In [1]: import numpy as np

In [2]: import numpy.linalg as la

In [3]: np.set_printoptions(suppress=True, linewidth=200)

In [4]: rd = lambda a: np.round(a, 2) + 0

In [5]: data = np.load("sample5.npy")

In [6]: data
Out[6]: 
array([[ 25,  -1,  -4,  -4,   6, -10,   4, -10, -11,   3, -13,  -3,  -3],
       [ -1,  43,   9,  -6,   4,  -6,   4,  12,  -3,   3,  -8,   0,  16],
       [ -4,   9,  11, -14,  10,  -1,  17,   1,   3,  -2,   5,  -6,   0],
       [ -4,  -6, -14,  43, -24,   5, -21,  10, -10,  13, -12,  18,  16],
       [  6,   4,  10, -24,  22, -10,  23, -11,   5,  10,  -3,  -9, -13],
       [-10,  -6,  -1,   5, -10,  19,  -4,  13,   1,  -9,  12, -12,   2],
       [  4,   4,  17, -21,  23,  -4,  49,  -2,  -5,   8,  -7, -17,  -9],
       [-10,  12,   1,  10, -11,  13,  -2,  23,   1,  -9,   8,   2,  14],
       [-11,  -3,   3, -10,   5,   1,  -5,   1,  19,  -2,  17,   7,  -5],
       [  3,   3,  -2,  13,  10,  -9,   8,  -9,  -2,  50, -26,  -2,  -8],
       [-13,  -8,   5, -12,  -3,  12,  -7,   8,  17, -26,  33,   2,   2],
       [ -3,   0,  -6,  18,  -9, -12, -17,   2,   7,  -2,   2,  37,  13],
       [ -3,  16,   0,  16, -13,   2,  -9,  14,  -5,  -8,   2,  13,  22]])

In [7]: np.unique(data.round(6), axis=0).shape
Out[7]: (13, 13)

In [8]: rd(np.trace(la.pinv(data) @ data))
Out[8]: np.float64(8.0)

In [9]: np.abs(np.diag(la.qr(data)[1])) > 1e-9
Out[9]: array([ True,  True,  True,  True,  True,  True,  True,  True, False, False, False, False, False])

In [10]: np.allclose(data[:-1].T @ la.lstsq(data[:-1].T, data[-1])[0], data[-1])
Out[10]: True

In [11]: rd(la.norm(data) ** 2 / la.norm(data, 2) ** 2)
Out[11]: np.float64(2.24)

In [12]: data[12] @ data[5]
Out[12]: np.int64(379)

In [13]: la.norm(data, axis=1).argmax()
Out[13]: np.int64(3)

In [14]: rd(la.norm(data[12], 1)), rd(la.norm(data[12], np.inf))
Out[14]: (np.float64(123.0), np.float64(22.0))

In [15]: rd(la.norm(data, 1)), rd(la.norm(data, np.inf))
Out[15]: (np.float64(196.0), np.float64(196.0))
